% ipython --no-banner

In [1]: import numpy as np

In [2]: np.set_printoptions(precision=2, suppress=True, linewidth=120, legacy="1.25")

In [3]: E = np.loadtxt("arr.csv", delimiter=",")

In [4]: E
Out[4]: 
array([[-3.56,  1.72,  0.59],
       [-0.36, -1.94,  3.48],
       [ 1.78,  3.05,  1.88]])

In [5]: O, Rm = np.linalg.qr(E)

In [6]: np.allclose(Rm.T @ Rm, E.T @ E)
Out[6]: True

In [7]: np.round(O.T @ O, 2) + 0
Out[7]: 
array([[1., 0., 0.],
       [0., 1., 0.],
       [0., 0., 1.]])

In [8]: O
Out[8]: 
array([[-0.89,  0.43,  0.15],
       [-0.09, -0.49,  0.87],
       [ 0.45,  0.76,  0.47]])

In [9]: abs(Rm[0, 0]), np.round(np.linalg.norm(E[:, 0]), 2)
Out[9]: (4.0, 4.0)

In [10]: np.trace(O @ O.T)
Out[10]: 3.0

In [11]: cov = E.T @ E

In [12]: cov.round(2) + 0
Out[12]: 
array([[16.,  0.,  0.],
       [ 0., 16.,  0.],
       [ 0.,  0., 16.]])

In [13]: (E @ E.T).shape
Out[13]: (3, 3)

In [14]: np.linalg.eigvalsh(cov)[::-1]
Out[14]: array([16., 16., 16.])

In [15]: round(np.trace(cov), 2), round(float((E ** 2).sum()), 2)
Out[15]: (48.0, 48.0)

In [16]: P = np.triu(np.array([[0, 0, 1], [0, 1, 0], [1, 1, 1]]), 1) + np.eye(3)

In [17]: B = P @ E @ np.linalg.inv(P)

In [18]: np.poly(B)
Out[18]: array([  1.  ,   3.62, -14.49, -64.  ])

In [19]: B
Out[19]: 
array([[-1.78,  4.76,  4.26],
       [-0.36, -1.94,  3.84],
       [ 1.78,  3.05,  0.1 ]])

In [20]: B = np.array([[1, 0], [-2, -2], [1, -1]])

In [21]: np.vstack([E, B.T]).shape
Out[21]: (5, 3)

In [22]: B.T @ E.T
Out[22]: 
array([[-6.41,  7.  , -2.43],
       [-4.03,  0.4 , -7.98]])

In [23]: np.linalg.matrix_rank(E @ B)
Out[23]: 2

In [24]: np.linalg.matrix_rank(np.vstack([E, B.T]))
Out[24]: 3

In [25]: E @ B
Out[25]: 
array([[-6.41, -4.03],
       [ 7.  ,  0.4 ],
       [-2.43, -7.98]])

In [26]: np.einsum("ij->j", E)
Out[26]: array([-2.14,  2.82,  5.95])
